$ python3 -q
>>> import numpy as np
>>> from numpy import linalg as LA
>>> np.set_printoptions(suppress=True, linewidth=160)
>>> tidy = lambda a: np.round(a, 2) + 0
>>> X = np.load("out17.npy")
>>> print(X)
[[1 0 0 0 0 0 0 0]
 [3 1 0 0 0 0 0 0]
 [8 2 1 0 0 0 0 0]
 [2 1 2 1 0 0 0 0]
 [4 4 2 3 1 0 0 0]
 [5 6 3 1 1 1 0 0]
 [0 1 6 1 7 4 1 0]
 [8 5 3 2 8 1 7 1]]
>>> print((X + X.T) / 2)
[[1.  1.5 4.  1.  2.  2.5 0.  4. ]
 [1.5 1.  1.  0.5 2.  3.  0.5 2.5]
 [4.  1.  1.  1.  1.  1.5 3.  1.5]
 [1.  0.5 1.  1.  1.5 0.5 0.5 1. ]
 [2.  2.  1.  1.5 1.  0.5 3.5 4. ]
 [2.5 3.  1.5 0.5 0.5 1.  2.  0.5]
 [0.  0.5 3.  0.5 3.5 2.  1.  3.5]
 [4.  2.5 1.5 1.  4.  0.5 3.5 1. ]]
>>> print(np.trace(X))
8
>>> U, s, vt = LA.svd(X)
>>> print(np.argmax(s[:-1] / (s[1:] + 1e-6)) + 1)
6
>>> out = U[:, :6] @ np.diag(s[:6]) @ vt[:6]
>>> print(LA.matrix_rank(out))
6
>>> print(tidy(LA.norm(X - out, 2)), tidy(s[6]))
0.04 0.04
>>> print(LA.matrix_rank(X, rtol=0.05))
6
>>> print(LA.cond(X) > 100)
True
>>> print(LA.matrix_rank(X, rtol=0.1))
5
>>> print(np.argsort(-LA.norm(X, axis=0).round(6), kind="stable")[:3])
[0 4 1]
>>> J = np.load("w.npy")
>>> print(J)
[[0 1 0]
 [1 0 0]
 [0 0 0]]
>>> r = LA.matrix_rank(J)
>>> print(r)
2
>>> ns = LA.svd(J)[2][r:].T
>>> print(ns[:, 0] / ns[np.abs(ns[:, 0]).round(6).argmax(), 0])
[0. 0. 1.]
>>> print(LA.matrix_rank(J.T @ J), LA.matrix_rank(J @ J.T))
2 2
>>> print(np.allclose(J @ ns, 0))
True
>>> print(ns.shape)
(3, 1)
>>> print([int(LA.matrix_rank(np.delete(J, i, axis=0))) for i in range(3)])
[1, 1, 2]
>>> print([int(LA.matrix_rank(J[:, :j + 1])) for j in range(3)])
[1, 2, 2]
>>> print(J @ ns)
[[0.]
 [0.]
 [0.]]
>>> print((J != 0).astype(int))
[[0 1 0]
 [1 0 0]
 [0 0 0]]
>>> print(np.flatnonzero(LA.matrix_power((J != 0) + (J.T != 0) + np.eye(3), 3)[1]))
[0 1]
>>> print(np.argsort(-LA.norm(J, axis=0).round(6), kind="stable")[:3])
[0 1 2]
>>> print([round(float(x), 2) for x in LA.svd(J, compute_uv=False)[:3]])
[1.0, 1.0, 0.0]
>>> print(LA.matrix_rank(J, rtol=0.1))
2
>>> print(LA.cond(J) > 100)
True
>>> print(np.poly(J))
[ 1.  0. -1.  0.]
>>> print(tidy(LA.norm(J, axis=0)))
[1. 1. 0.]
>>> print(J @ J.T)
[[1 0 0]
 [0 1 0]
 [0 0 0]]
>>> print(tidy(LA.svd(J, compute_uv=False)))
[1. 1. 0.]
>>> m1 = np.load("mat.npy")
>>> print(m1)
[[ 1  1  1  1  1  1  1  1]
 [ 1 -1 -1  1 -1  1  1 -1]
 [ 1 -1  1 -1  1 -1  1 -1]
 [ 1  1 -1 -1  1  1 -1 -1]
 [ 1  1 -1 -1 -1 -1  1  1]
 [ 1  1  1  1 -1 -1 -1 -1]]
>>> U, s, vt = LA.svd(m1, full_matrices=False)
>>> print(U.shape, s.shape, vt.shape)
(6, 6) (6,) (6, 8)
>>> print(tidy(vt @ vt.T))
[[1. 0. 0. 0. 0. 0.]
 [0. 1. 0. 0. 0. 0.]
 [0. 0. 1. 0. 0. 0.]
 [0. 0. 0. 1. 0. 0.]
 [0. 0. 0. 0. 1. 0.]
 [0. 0. 0. 0. 0. 1.]]
>>> print(tidy(U.T @ m1 @ vt.T))
[[2.83 0.   0.   0.   0.   0.  ]
 [0.   2.83 0.   0.   0.   0.  ]
 [0.   0.   2.83 0.   0.   0.  ]
 [0.   0.   0.   2.83 0.   0.  ]
 [0.   0.   0.   0.   2.83 0.  ]
 [0.   0.   0.   0.   0.   2.83]]
>>> print((s > 1e-8).sum())
6
>>> print(tidy(U.T @ U))
[[1. 0. 0. 0. 0. 0.]
 [0. 1. 0. 0. 0. 0.]
 [0. 0. 1. 0. 0. 0.]
 [0. 0. 0. 1. 0. 0.]
 [0. 0. 0. 0. 1. 0.]
 [0. 0. 0. 0. 0. 1.]]
>>> T = np.stack([m1, 5 * m1, m1[::-1]])
>>> print(T.sum(axis=0))
[[ 7  7  7  7  5  5  5  5]
 [ 7 -5 -7  5 -7  5  7 -5]
 [ 7 -5  5 -7  7 -5  5 -7]
 [ 7  5 -5 -7  7  5 -5 -7]
 [ 7  5 -7 -5 -7 -5  7  5]
 [ 7  7  7  7 -5 -5 -5 -5]]
>>> print(T.shape)
(3, 6, 8)
>>> print(np.einsum("bij,cij->bc", T, T))
[[  48  240    0]
 [ 240 1200    0]
 [   0    0   48]]
>>> print(LA.matrix_rank(T.reshape(3, -1)))
2
>>> print(tidy(LA.norm(T, axis=(1, 2))))
[ 6.93 34.64  6.93]
>>> r0, g = m1[0], m1[4]
>>> print(r0 @ r0)
8
>>> print(r0 @ g)
0
>>> pr = (r0 @ g) / (r0 @ r0) * r0
>>> print(LA.matrix_rank(np.outer(r0, g)))
1
>>> print(pr)
[0. 0. 0. 0. 0. 0. 0. 0.]
>>> rng = np.random.default_rng(537146)
>>> lab = rng.integers(0, 3, 7)
>>> arr = np.triu((lab[:, None] == lab) & (rng.random((7, 7)) < 0.8), 1).astype(int)
>>> arr += arr.T
>>> print(arr)
[[0 1 0 0 1 0 1]
 [1 0 0 0 1 0 1]
 [0 0 0 0 0 1 0]
 [0 0 0 0 0 0 0]
 [1 1 0 0 0 0 1]
 [0 0 1 0 0 0 0]
 [1 1 0 0 1 0 0]]
>>> print(tidy(arr @ LA.pinv(arr) @ arr))
[[0. 1. 0. 0. 1. 0. 1.]
 [1. 0. 0. 0. 1. 0. 1.]
 [0. 0. 0. 0. 0. 1. 0.]
 [0. 0. 0. 0. 0. 0. 0.]
 [1. 1. 0. 0. 0. 0. 1.]
 [0. 0. 1. 0. 0. 0. 0.]
 [1. 1. 0. 0. 1. 0. 0.]]
>>> print(tidy(np.trace(LA.pinv(arr) @ arr)))
6.0
>>> print(tidy(LA.eigvalsh(arr).min()))
-1.0
>>> print(np.all(LA.eigvalsh(arr) > 0))
False
>>> print([round(float(x), 2) for x in LA.svd(arr, compute_uv=False)[:3]])
[3.0, 1.0, 1.0]
>>> print(tidy(LA.norm(arr, 2) / LA.norm(arr)))
0.8
>>> print(np.argsort(-LA.norm(arr, axis=0).round(6), kind="stable")[:3])
[0 1 4]
>>> r0 = np.array([0, 0, 2])
>>> print(np.array([np.convolve(row, r0, "same") for row in arr]))
[[0 0 2 0 0 2 0]
 [0 2 0 0 0 2 0]
 [0 0 0 0 0 0 2]
 [0 0 0 0 0 0 0]
 [0 2 2 0 0 0 0]
 [0 0 0 2 0 0 0]
 [0 2 2 0 0 2 0]]
>>> print(np.correlate(arr[6], arr[5], "full"))
[0 0 0 0 1 1 0 0 1 0 0 0 0]
>>> print(np.convolve(arr[6], r0))
[0 0 2 2 0 0 2 0 0]
>>> r = LA.matrix_rank(arr)
>>> print(r)
6
>>> ns = LA.svd(arr)[2][r:].T
>>> print([int(LA.matrix_rank(np.delete(arr, i, axis=0))) for i in range(7)])
[5, 5, 5, 6, 5, 5, 5]
>>> print(tidy(ns @ ns.T))
[[0. 0. 0. 0. 0. 0. 0.]
 [0. 0. 0. 0. 0. 0. 0.]
 [0. 0. 0. 0. 0. 0. 0.]
 [0. 0. 0. 1. 0. 0. 0.]
 [0. 0. 0. 0. 0. 0. 0.]
 [0. 0. 0. 0. 0. 0. 0.]
 [0. 0. 0. 0. 0. 0. 0.]]
>>> print(np.allclose(arr @ ns, 0))
True
>>> print(LA.matrix_rank(arr.T @ arr), LA.matrix_rank(arr @ arr.T))
6 6
>>> data = np.loadtxt("x.csv", delimiter=",")
>>> print(data)
[[ 2. -6. -4.]
 [-4.  2. -6.]
 [-6. -4.  2.]]
>>> lab = rng.permutation(3)
>>> print(lab)
[2 1 0]
>>> out = data[lab][:, lab]
>>> print(np.trace(out))
6.0
>>> print(tidy(np.sort(np.abs(LA.eigvals(out)))))
[7.21 7.21 8.  ]
>>> print(np.diag(out))
[2. 2. 2.]
>>> print(np.allclose(out, data))
False
>>> print(tidy(LA.det(out)), tidy(LA.det(data[lab])))
-416.0 416.0
>>> out = np.array([[1, -1, 3, -3, -1, -1, 2],
...     [-1, 1, -2, -2, 1, 0, 1],
...     [0, 1, 0, 0, -1, 0, -2],
...     [0, 3, -1, -2, -1, -1, 2],
...     [2, 1, 1, -3, 3, -2, -2],
...     [-1, 2, 1, -3, 3, -1, -1],
...     [-2, -1, 0, -3, -1, 0, 1]])
>>> M = np.tril(out)
>>> print(M)
[[ 1  0  0  0  0  0  0]
 [-1  1  0  0  0  0  0]
 [ 0  1  0  0  0  0  0]
 [ 0  3 -1 -2  0  0  0]
 [ 2  1  1 -3  3  0  0]
 [-1  2  1 -3  3 -1  0]
 [-2 -1  0 -3 -1  0  1]]
>>> U, s, vt = LA.svd(M)
>>> evecs = vt[:(s > 1e-8).sum()]
>>> x0 = M[4] + 4 * M[2] + rng.integers(2) * np.eye(7)[1]
>>> print(x0)
[ 2.  6.  1. -3.  3.  0.  0.]
>>> print(tidy(evecs.T @ evecs))
[[ 1.    0.    0.    0.    0.    0.    0.  ]
 [ 0.    1.    0.    0.    0.    0.    0.  ]
 [ 0.    0.    0.86  0.07  0.11  0.    0.32]
 [ 0.    0.    0.07  0.97 -0.06  0.   -0.16]
 [ 0.    0.    0.11 -0.06  0.91  0.   -0.26]
 [ 0.    0.    0.    0.    0.    1.    0.  ]
 [ 0.    0.    0.32 -0.16 -0.26  0.    0.26]]
>>> print(tidy(np.diag(evecs.T @ evecs)))
[1.   1.   0.86 0.97 0.91 1.   0.26]
>>> print(tidy(LA.norm(x0 - evecs.T @ evecs @ x0)))
0.0
>>> out = M / LA.norm(M, axis=1, keepdims=True)
>>> G = out @ out.T
>>> print((G - 2 * np.eye(7)).round(6).argmax(axis=1))
[4 2 3 2 5 4 5]
>>> print((np.abs(G) > 0.9).astype(int))
[[1 0 0 0 0 0 0]
 [0 1 0 0 0 0 0]
 [0 0 1 0 0 0 0]
 [0 0 0 1 0 0 0]
 [0 0 0 0 1 0 0]
 [0 0 0 0 0 1 0]
 [0 0 0 0 0 0 1]]
>>> print(np.argwhere(np.triu(np.abs(G) > 0.95, 1)))
[]
>>> K = np.load("sample3.npy")
>>> print(K)
[[0 0 0 0 0 0 1]
 [0 0 0 3 0 0 0]
 [0 0 0 0 3 0 0]
 [0 0 2 0 0 0 0]
 [0 0 0 0 0 0 0]
 [0 2 0 0 0 0 0]
 [0 0 0 0 0 1 0]]
>>> print(LA.cond(K) > 100)
True
>>> print(LA.matrix_rank(K, rtol=0.1))
6
>>> E = np.loadtxt("run2.csv", delimiter=",")
>>> print(E)
[[ 0.  0.  0.  0.  0.  0.  0.  0.  0.]
 [-1.  0.  0.  0.  0.  0.  0.  0.  0.]
 [ 0.  0.  0.  0.  0.  0.  0.  0. -1.]
 [ 0.  0.  0.  0.  0.  0.  0.  0.  0.]
 [ 0.  0.  0. -2.  0.  0.  0.  0.  0.]
 [ 0.  0.  0.  0.  0.  2.  0.  0.  0.]
 [ 0. -1.  0.  0.  0.  0.  0.  0.  0.]
 [ 0.  0.  0.  0.  0.  0.  0.  2.  0.]
 [ 0.  0.  0.  0.  1.  0.  0.  0.  0.]]
>>> out = E + rng.integers(-2, 3, (9, 7)) @ rng.integers(-2, 3, (7, 9))
>>> print(out)
[[  2.   0.   1.  -1.  -1.  -2.   2.   1.  -1.]
 [ -3.   6.  -2.  -2.   4.   1.  -7.  -3.   2.]
 [  2. -11.   5.   5.   2.   0.   9.   4.  -2.]
 [  2.   7.  -4. -10.  -2.  -1.  -9.   0.  -3.]
 [  4.   1.  -9.  -3.  -1.   2.   0.   6.  -2.]
 [  1.  -8.   2.  -2.  -4.  11.   2.   1.  -2.]
 [ -4. -12.   7.   3.   7.   3.   1.   1.  -1.]
 [ -2.  -2.   7.  -3.   4.   1.   0.   2.  -3.]
 [  1.   1.   3.  -5.  -1.  -3.  -2.  -1.  -2.]]
>>> print(LA.matrix_rank(out - E, tol=1e-8))
7
>>> print(tidy(LA.svd(out - E, compute_uv=False)))
[28.35 15.62 13.41 10.31  8.1   3.34  1.84  0.    0.  ]
>>> print(out - E)
[[  2.   0.   1.  -1.  -1.  -2.   2.   1.  -1.]
 [ -2.   6.  -2.  -2.   4.   1.  -7.  -3.   2.]
 [  2. -11.   5.   5.   2.   0.   9.   4.  -1.]
 [  2.   7.  -4. -10.  -2.  -1.  -9.   0.  -3.]
 [  4.   1.  -9.  -1.  -1.   2.   0.   6.  -2.]
 [  1.  -8.   2.  -2.  -4.   9.   2.   1.  -2.]
 [ -4. -11.   7.   3.   7.   3.   1.   1.  -1.]
 [ -2.  -2.   7.  -3.   4.   1.   0.   0.  -3.]
 [  1.   1.   3.  -5.  -2.  -3.  -2.  -1.  -2.]]
